% python3 -q
>>> import numpy as np
>>> import numpy.linalg as la
>>> np.set_printoptions(precision=2, suppress=True, linewidth=120, legacy="1.25")
>>> arr = np.load("w.npy")
>>> arr
array([[ 0,  0,  0],
       [ 0,  0,  1],
       [-2,  0,  0]])
>>> U, sig, VT = la.svd(arr, full_matrices=False)
>>> np.allclose(U * sig @ VT, arr)
True
>>> U.shape, sig.shape, VT.shape
((3, 3), (3,), (3, 3))
>>> np.round(np.sqrt((sig ** 2).sum()), 2), np.round(la.norm(arr), 2)
(2.24, 2.24)
>>> sig / sig[0]
array([1. , 0.5, 0. ])
>>> sig
array([2., 1., 0.])
>>> VT @ VT.T
array([[1., 0., 0.],
       [0., 1., 0.],
       [0., 0., 1.]])
>>> U.T @ U
array([[1., 0., 0.],
       [0., 1., 0.],
       [0., 0., 1.]])
>>> np.cumsum(sig ** 2) / np.sum(sig ** 2)
array([0.8, 1. , 1. ])
>>> U.T @ arr @ VT.T
array([[2., 0., 0.],
       [0., 1., 0.],
       [0., 0., 0.]])
>>> U, sig, VT = la.svd(arr)
>>> evecs = VT[:(sig > 1e-8).sum()]
>>> rng = np.random.default_rng(844815)
>>> vec = arr[1] + 3 * arr[2] + rng.integers(2) * np.eye(3)[2]
>>> vec
array([-6.,  0.,  1.])
>>> np.diag(evecs.T @ evecs)
array([1., 0., 1.])
>>> np.allclose(arr[:-1].T @ la.lstsq(arr[:-1].T, arr[-1])[0], arr[-1])
False
>>> np.abs(np.diag(la.qr(arr)[1])) > 1e-9
array([ True, False, False])
>>> np.unique(arr.round(6), axis=0).shape
(3, 3)
>>> arr @ la.pinv(arr) @ arr
array([[ 0.,  0.,  0.],
       [ 0.,  0.,  1.],
       [-2.,  0.,  0.]])
